% python3 -q
>>> import numpy as np
>>> np.set_printoptions(precision=2, suppress=True, linewidth=200, legacy="1.25")
>>> W0 = np.loadtxt("data.csv", delimiter=",")
>>> W0
array([[0., 6., 8., 2., 0., 3., 0., 0., 8., 4., 5., 9., 8.],
       [0., 0., 1., 9., 4., 7., 1., 2., 9., 8., 9., 8., 7.],
       [0., 0., 0., 2., 4., 4., 3., 1., 3., 6., 6., 1., 2.],
       [0., 0., 0., 0., 8., 3., 9., 6., 6., 7., 8., 2., 7.],
       [0., 0., 0., 0., 0., 1., 3., 0., 9., 5., 5., 0., 6.],
       [0., 0., 0., 0., 0., 0., 2., 5., 4., 8., 2., 2., 2.],
       [0., 0., 0., 0., 0., 0., 0., 6., 6., 1., 0., 2., 4.],
       [0., 0., 0., 0., 0., 0., 0., 0., 8., 7., 5., 1., 3.],
       [0., 0., 0., 0., 0., 0., 0., 0., 0., 5., 9., 1., 8.],
       [0., 0., 0., 0., 0., 0., 0., 0., 0., 0., 2., 1., 6.],
       [0., 0., 0., 0., 0., 0., 0., 0., 0., 0., 0., 7., 7.],
       [0., 0., 0., 0., 0., 0., 0., 0., 0., 0., 0., 0., 8.],
       [0., 0., 0., 0., 0., 0., 0., 0., 0., 0., 0., 0., 0.]])
>>> print(np.linalg.matrix_rank(W0, rtol=0.1))
8
>>> C2 = W0.T @ W0
>>> print(np.round(np.linalg.eigvalsh(C2)[::-1], 2) + 0)
[1574.98  233.82  148.07  111.81   94.16   57.34   40.24   17.33    9.72    2.51    1.02    0.      0.  ]
>>> np.trace(C2), (W0 ** 2).sum()
(2291.0, 2291.0)
>>> [int(np.linalg.matrix_rank(np.linalg.matrix_power(W0, p))) for p in range(1, 14)]
[12, 11, 10, 9, 8, 7, 6, 5, 4, 3, 2, 1, 0]
>>> np.sort(np.linalg.eigvals(W0))
array([0., 0., 0., 0., 0., 0., 0., 0., 0., 0., 0., 0., 0.])
>>> np.linalg.matrix_rank(W0 - W0[0, 0] * np.eye(13))
12
>>> np.prod(np.diag(W0)), round(np.linalg.det(W0), 2)
(0.0, 0.0)
>>> r0 = np.array([1, 1])
>>> np.polyval(r0, W0[12])
array([1., 1., 1., 1., 1., 1., 1., 1., 1., 1., 1., 1., 1.])
>>> print(np.convolve(W0[12], r0))
[0. 0. 0. 0. 0. 0. 0. 0. 0. 0. 0. 0. 0. 0.]
>>> np.cross(W0[12, :3], W0[6, :3])
array([0., 0., 0.])
>>> m1 = np.load("layer2.npy")
>>> m1
array([[-0.06,  0.  ,  0.05,  0.12,  0.14,  0.12,  0.02,  0.08,  0.09, -0.08],
       [-0.84,  0.  ,  0.7 ,  1.68,  1.96,  1.68,  0.28,  1.12,  1.26, -1.12],
       [-0.12,  0.  ,  0.1 ,  0.24,  0.28,  0.24,  0.04,  0.16,  0.18, -0.16],
       [ 0.3 ,  0.  , -0.25, -0.6 , -0.7 , -0.6 , -0.1 , -0.4 , -0.45,  0.4 ],
       [ 0.36,  0.  , -0.3 , -0.72, -0.84, -0.72, -0.12, -0.48, -0.54,  0.48],
       [ 0.06,  0.  , -0.05, -0.12, -0.14, -0.12, -0.02, -0.08, -0.09,  0.08],
       [ 0.36,  0.  , -0.3 , -0.72, -0.84, -0.72, -0.12, -0.48, -0.54,  0.48],
       [ 0.12,  0.  , -0.1 , -0.24, -0.28, -0.24, -0.04, -0.16, -0.18,  0.16],
       [-0.66,  0.  ,  0.55,  1.32,  1.54,  1.32,  0.22,  0.88,  0.99, -0.88],
       [ 0.  ,  0.  ,  0.  ,  0.  ,  0.  ,  0.  ,  0.  ,  0.  ,  0.  ,  0.  ]])
>>> rank = np.linalg.matrix_rank(m1)
>>> rank
1
>>> N = np.linalg.svd(m1)[2][rank:].T
>>> np.allclose(m1 @ N, 0)
True
>>> print(np.linalg.matrix_rank(m1.T @ m1), np.linalg.matrix_rank(m1 @ m1.T))
1 1
>>> U, sig, Vt = np.linalg.svd(m1)
>>> V = Vt[:(sig > 1e-8).sum()]
>>> rng = np.random.default_rng(21706)
>>> x0 = m1[7] + -3 * m1[8] + rng.integers(2) * np.eye(10)[0]
>>> x0
array([ 3.1 ,  0.  , -1.75, -4.2 , -4.9 , -4.2 , -0.7 , -2.8 , -3.15,  2.8 ])
>>> np.linalg.matrix_rank(np.vstack([m1, x0]))
2
>>> print(round(np.linalg.norm(x0 - V.T @ V @ x0), 2))
0.98
>>> np.allclose(V.T @ V @ x0, x0)
False
>>> print(np.round(np.trace(np.linalg.pinv(m1) @ m1), 2))
1.0
>>> np.allclose(m1[:-1].T @ np.linalg.lstsq(m1[:-1].T, m1[-1])[0], m1[-1])
True
>>> print(np.unique(m1.round(6), axis=0).shape)
(9, 10)
>>> try:
...     np.linalg.inv(m1)
... except np.linalg.LinAlgError as e:
...     print(repr(e))
... 
LinAlgError('Singular matrix')
>>> np.abs(np.diag(np.linalg.qr(m1)[1])) > 1e-9
array([ True, False, False, False, False, False, False, False, False, False])
>>> np.allclose(m1 @ m1.T, m1.T @ m1)
False
>>> assert m1 == m1.T
Traceback (most recent call last):
  File "<python-input-37>", line 1, in <module>
    assert m1 == m1.T
           ^^^^^^^^^^
ValueError: The truth value of an array with more than one element is ambiguous. Use a.any() or a.all()
>>> print(round(np.abs(np.linalg.eigvals(m1)).max(), 2))
0.81
>>> np.round(np.sort(np.abs(np.linalg.eigvals(m1))), 2) + 0
array([0.  , 0.  , 0.  , 0.  , 0.  , 0.  , 0.  , 0.  , 0.  , 0.81])
>>> data = np.load("block8.npy")
>>> data
array([[ 0,  3,  1,  2,  1],
       [ 1,  4,  2,  3,  2],
       [ 0,  3,  1,  2,  1],
       [ 0,  3,  1,  2,  1],
       [ 2,  5,  3,  4,  3],
       [ 2,  5,  3,  4,  3],
       [ 1,  4,  2,  3,  2],
       [-1,  2,  0,  1,  0],
       [-1,  2,  0,  1,  0],
       [-1,  2,  0,  1,  0],
       [ 2,  5,  3,  4,  3],
       [ 1,  4,  2,  3,  2],
       [ 0,  3,  1,  2,  1],
       [ 2,  5,  3,  4,  3]])
>>> # null space of dimension 3
>>> D = np.linalg.norm(data[:, None] - data[None], axis=-1)
>>> np.flatnonzero(D[8] < D.mean() / 2)
array([7, 8, 9])
>>> print(D[8])
[2.24 4.47 2.24 2.24 6.71 6.71 4.47 0.   0.   0.   6.71 4.47 2.24 6.71]
>>> np.linalg.norm(data, axis=1)
array([3.87, 5.83, 3.87, 3.87, 7.94, 7.94, 5.83, 2.45, 2.45, 2.45, 7.94, 5.83, 3.87, 7.94])
>>> D.shape
(14, 14)
